% ipython --no-banner

In [1]: import numpy as np

In [2]: np.set_printoptions(precision=2, suppress=True, linewidth=160)

In [3]: E = np.loadtxt("sample19.csv", delimiter=",")

In [4]: print(E)
[[-2. -2.  0.  0.]
 [ 0. -1.  0.  0.]
 [ 0.  0. -2. -2.]
 [ 0.  0.  0. -1.]]

In [5]: vals, vecs = np.linalg.eig(E)

In [6]: print(E @ vecs[:, 0] - vals[0] * vecs[:, 0])
[0. 0. 0. 0.]

In [7]: print(np.allclose(E, E.T))
False

In [8]: print(np.sort(np.abs(np.linalg.eigvals(E))))
[1. 1. 2. 2.]

In [9]: gram = E.T @ E

In [10]: print(gram)
[[4. 4. 0. 0.]
 [4. 5. 0. 0.]
 [0. 0. 4. 4.]
 [0. 0. 4. 5.]]

In [11]: print(np.diag(gram))
[4. 5. 4. 5.]

In [12]: print(np.linalg.eigvalsh(gram)[::-1])
[8.53 8.53 0.47 0.47]

In [13]: print(np.trace(gram), (E ** 2).sum())
18.0 18.0

In [14]: rng = np.random.default_rng(41)

In [15]: W0 = np.array([[9, 4, 8, 3, 9, 2, 4],
    ...:     [2, 8, 3, 4, 5, 9, 9],
    ...:     [7, 8, 8, 2, 4, 2, 4],
    ...:     [7, 4, 2, 8, 8, 3, 6],
    ...:     [4, 3, 9, 8, 5, 2, 4],
    ...:     [3, 3, 9, 8, 6, 1, 8],
    ...:     [4, 5, 8, 2, 3, 9, 1]]) * (rng.random((7, 7)) < 0.3)

In [16]: print(W0)
[[0 0 8 0 0 0 0]
 [0 0 0 0 0 0 0]
 [0 0 0 2 0 2 4]
 [0 0 2 0 0 0 0]
 [4 3 0 8 0 0 4]
 [0 0 0 0 0 0 8]
 [0 0 0 0 0 9 0]]

In [17]: gram = W0.T @ W0

In [18]: print(np.diag(gram))
[16  9 68 68  0 85 96]

In [19]: print(gram)
[[16 12  0 32  0  0 16]
 [12  9  0 24  0  0 12]
 [ 0  0 68  0  0  0  0]
 [32 24  0 68  0  4 40]
 [ 0  0  0  0  0  0  0]
 [ 0  0  0  4  0 85  8]
 [16 12  0 40  0  8 96]]

In [20]: print(np.round(np.linalg.svd(W0, compute_uv=False) ** 2, 2) + 0)
[139.87  84.09  68.    49.15   0.9    0.     0.  ]

In [21]: vals, vecs = np.linalg.eigh(gram)

In [22]: print(np.round(vecs @ np.diag(vals) @ vecs.T, 2) + 0)
[[16. 12.  0. 32.  0.  0. 16.]
 [12.  9.  0. 24.  0.  0. 12.]
 [ 0.  0. 68.  0.  0.  0.  0.]
 [32. 24.  0. 68.  0.  4. 40.]
 [ 0.  0.  0.  0.  0.  0.  0.]
 [ 0.  0.  0.  4.  0. 85.  8.]
 [16. 12.  0. 40.  0.  8. 96.]]

In [23]: print(np.unique(vals.round(6) + 0, return_counts=True)[1])
[2 1 1 1 1 1]

In [24]: print(round(vals.sum(), 2), np.trace(gram))
342.0 342

In [25]: print((vals > 1e-8).sum(), (vals < -1e-8).sum())
5 0

In [26]: print(np.linalg.eigvalsh(gram + 3 * np.eye(7)))
[  3.     3.     3.9   52.15  71.    87.09 142.87]

In [27]: blk = np.stack([W0, 2 * W0, W0[::-1]])

In [28]: print(blk.shape)
(3, 7, 7)

In [29]: print(np.linalg.norm(blk, axis=(1, 2)))
[18.49 36.99 18.49]

In [30]: print(np.einsum("bij,cij->bc", blk, blk))
[[ 342  684   68]
 [ 684 1368  136]
 [  68  136  342]]

In [31]: print((blk @ W0.T).shape)
(3, 7, 7)

In [32]: print(np.linalg.det(blk))
[0. 0. 0.]

In [33]: f = np.array([1, -3, -3])

In [34]: print(np.cross(W0[3, :3], W0[2, :3]))
[0 0 0]

In [35]: m1 = np.loadtxt("arr.csv", delimiter=",")

In [36]: print(m1)
[[0.05 0.   2.   0.   0.   2.   1.   0.   1.   2.  ]
 [1.   2.05 1.   1.   1.   1.   2.   2.   1.   2.  ]
 [1.   2.   0.05 0.   1.   2.   1.   2.   1.   1.  ]
 [1.   1.   2.   1.05 1.   2.   2.   1.   0.   1.  ]
 [2.   0.   2.   0.   0.05 1.   1.   1.   0.   1.  ]
 [2.   0.   1.   2.   1.   2.05 2.   1.   1.   1.  ]
 [2.   2.   0.   2.   1.   1.   1.05 2.   0.   1.  ]
 [1.   0.   1.   1.   1.   1.   2.   2.05 1.   1.  ]
 [0.   1.   0.   0.   2.   0.   1.   0.   2.05 2.  ]
 [0.   0.   2.   0.   0.   2.   1.   0.   1.   2.05]]

In [37]: O, vecs = np.linalg.qr(m1[:, :6])[0], np.linalg.qr(m1[:, 6:])[0]

In [38]: sig = np.linalg.svd(O.T @ vecs, compute_uv=False)

In [39]: print(round(np.linalg.norm(O @ O.T - vecs @ vecs.T, 2), 2))
1.0

In [40]: print((sig > 0.9).sum())
2

In [41]: left, sig, Vh = np.linalg.svd(m1)

In [42]: print(sig)
[11.06  4.41  3.58  2.32  1.67  1.52  1.36  1.09  0.38  0.01]

In [43]: other = left[:, :9] @ np.diag(sig[:9]) @ Vh[:9]

In [44]: print(round(np.linalg.norm(m1 - other) / np.linalg.norm(m1), 2))
0.0

In [45]: print(np.round(np.linalg.norm(m1 - other, 2), 2), round(sig[9], 2))
0.01 0.01

In [46]: print(np.linalg.matrix_rank(m1, rtol=0.05))
8

In [47]: print(round(np.abs(m1 - other).max(), 2))
0.0

In [48]: x0 = np.array([5, 9, 0, 5, -4, -1, 8, 9, 6, 3])

In [49]: rhs = m1 @ x0

In [50]: print(rhs)
[18.25 69.45 52.   41.25 28.8  47.95 62.4  48.45 27.3  18.15]

In [51]: print(np.round(np.linalg.solve(m1, m1[:, 6]), 2) + 0)
[0. 0. 0. 0. 0. 0. 1. 0. 0. 0.]

In [52]: print(np.round(np.linalg.solve(m1, -3 * rhs), 2) + 0)
[-15. -27.   0. -15.  12.   3. -24. -27. -18.  -9.]

In [53]: print(np.linalg.solve(m1.T, m1[0]))
[ 1.  0.  0. -0.  0.  0. -0.  0.  0. -0.]

In [54]: np.linalg.solve(m1, rhs[:-1])
ValueError: solve1: Input operand 1 has a mismatch in its core dimension 0, with gufunc signature (m,m),(m)->(m) (size 9 is different from 10)


In [55]: left, sig = np.linalg.svd(m1)
ValueError: too many values to unpack (expected 2)


In [56]: left, sig, Vh = np.linalg.svd(m1, full_matrices=False)

In [57]: print(np.abs(Vh[0]))
[0.3  0.25 0.31 0.23 0.23 0.41 0.42 0.34 0.22 0.38]

In [58]: print(np.abs(left[:, 0]).round(6).argmax())
1

In [59]: print(np.round(left.T @ m1 @ Vh.T, 2) + 0)
[[11.06  0.    0.    0.    0.    0.    0.    0.    0.    0.  ]
 [ 0.    4.41  0.    0.    0.    0.    0.    0.    0.    0.  ]
 [ 0.    0.    3.58  0.    0.    0.    0.    0.    0.    0.  ]
 [ 0.    0.    0.    2.32  0.    0.    0.    0.    0.    0.  ]
 [ 0.    0.    0.    0.    1.67  0.    0.    0.    0.    0.  ]
 [ 0.    0.    0.    0.    0.    1.52  0.    0.    0.    0.  ]
 [ 0.    0.    0.    0.    0.    0.    1.36  0.    0.    0.  ]
 [ 0.    0.    0.    0.    0.    0.    0.    1.09  0.    0.  ]
 [ 0.    0.    0.    0.    0.    0.    0.    0.    0.38  0.  ]
 [ 0.    0.    0.    0.    0.    0.    0.    0.    0.    0.01]]

In [60]: print(sig)
[11.06  4.41  3.58  2.32  1.67  1.52  1.36  1.09  0.38  0.01]

In [61]: print(np.round(Vh @ Vh.T, 2) + 0)
[[1. 0. 0. 0. 0. 0. 0. 0. 0. 0.]
 [0. 1. 0. 0. 0. 0. 0. 0. 0. 0.]
 [0. 0. 1. 0. 0. 0. 0. 0. 0. 0.]
 [0. 0. 0. 1. 0. 0. 0. 0. 0. 0.]
 [0. 0. 0. 0. 1. 0. 0. 0. 0. 0.]
 [0. 0. 0. 0. 0. 1. 0. 0. 0. 0.]
 [0. 0. 0. 0. 0. 0. 1. 0. 0. 0.]
 [0. 0. 0. 0. 0. 0. 0. 1. 0. 0.]
 [0. 0. 0. 0. 0. 0. 0. 0. 1. 0.]
 [0. 0. 0. 0. 0. 0. 0. 0. 0. 1.]]

In [62]: print(np.round(sig / sig[0], 2) + 0)
[1.   0.4  0.32 0.21 0.15 0.14 0.12 0.1  0.03 0.  ]

In [63]: print(np.round(np.sqrt((sig ** 2).sum()), 2), round(np.linalg.norm(m1), 2))
12.97 12.97

In [64]: print(np.cumsum(sig ** 2) / np.sum(sig ** 2))
[0.73 0.84 0.92 0.95 0.97 0.98 0.99 1.   1.   1.  ]

In [65]: print((sig > 1e-8).sum())
10

In [66]: A = np.load("mat.npy")

In [67]: print(A)
[[ 4  0  4  0  3  2  2  1]
 [ 3  0  4  5  3  5  3  3]
 [ 4  4  5  3  0  5  2  4]
 [ 3  0  1  5  1  3  0  2]
 [ 5  0  3  1  3  1  3  5]
 [ 3  0  3  2  5  4  4  2]
 [ 4  5  2  0  0  5  2  0]
 [ 1  1  5  5  1  4  3  1]
 [ 5  4  3  1  5  3  1  3]
 [ 4  5  3  3  4  3  0  4]
 [ 5  5  1  4  5  5  3  3]
 [16  0 20 20 15 22 14 13]]

In [68]: f = np.array([2, 1, 1])

In [69]: print(np.array([np.convolve(row, f, "same") for row in A]))
[[ 4 12  4 10  7  9  6  3]
 [ 3 11 14 15 18 14 14  6]
 [12 18 15  8 13  9 15  6]
 [ 3  5 11  8 12  4  7  2]
 [ 5 11  5 10  6 10 14  8]
 [ 3  9  7 15 15 17 12  6]
 [14 13  7  2 10  9  7  2]
 [ 3 12 16 12 14 11  9  4]
 [13 15  9 14 12 10 10  4]
 [14 15 14 14 13  7 11  4]
 [15 12 14 15 19 16 14  6]
 [16 56 60 70 79 65 62 27]]

In [70]: print(np.polyval(f, A[10]))
[56 56  4 37 56 56 22 22]

In [71]: print(np.convolve(A[10], f))
[10 15 12 14 15 19 16 14  6  3]

In [72]: print(np.correlate(A[10], A[7], "full"))
[ 5 20 36 32 51 87 77 72 77 70 52 40 23  6  3]

In [73]: O, Rm = np.linalg.qr(A)

In [74]: print(np.round(O.T @ O, 2) + 0)
[[1. 0. 0. 0. 0. 0. 0. 0.]
 [0. 1. 0. 0. 0. 0. 0. 0.]
 [0. 0. 1. 0. 0. 0. 0. 0.]
 [0. 0. 0. 1. 0. 0. 0. 0.]
 [0. 0. 0. 0. 1. 0. 0. 0.]
 [0. 0. 0. 0. 0. 1. 0. 0.]
 [0. 0. 0. 0. 0. 0. 1. 0.]
 [0. 0. 0. 0. 0. 0. 0. 1.]]

In [75]: print(O.shape, Rm.shape)
(12, 8) (8, 8)

In [76]: print(np.allclose(Rm.T @ Rm, A.T @ A))
True

In [77]: print(np.abs(np.diag(Rm)))
[20.57  9.13  6.93  7.42  5.48  3.82  2.92  2.76]

In [78]: print(round(abs(Rm[0, 0]), 2), round(np.linalg.norm(A[:, 0]), 2))
20.57 20.57

In [79]: other = A + rng.integers(-2, 3, (12, 1)) @ rng.integers(-2, 3, (1, 8))

In [80]: print(other)
[[ 8 -4  4  4  1  0  6  3]
 [ 5 -2  4  7  2  4  5  4]
 [ 8  0  5  7 -2  3  6  6]
 [ 3  0  1  5  1  3  0  2]
 [ 9 -4  3  5  1 -1  7  7]
 [-1  4  3 -2  7  6  0  0]
 [ 2  7  2 -2  1  6  0 -1]
 [-1  3  5  3  2  5  1  0]
 [ 1  8  3 -3  7  5 -3  1]
 [ 8  1  3  7  2  1  4  6]
 [ 7  3  1  6  4  4  5  4]
 [18 -2 20 22 14 21 16 14]]

In [81]: print(np.abs(other - A).sum(axis=1))
[22 11 22  0 22 22 11 11 22 22 11 11]

In [82]: print(np.round(np.linalg.svd(other - A, compute_uv=False), 2) + 0)
[23.47  0.    0.    0.    0.    0.    0.    0.  ]
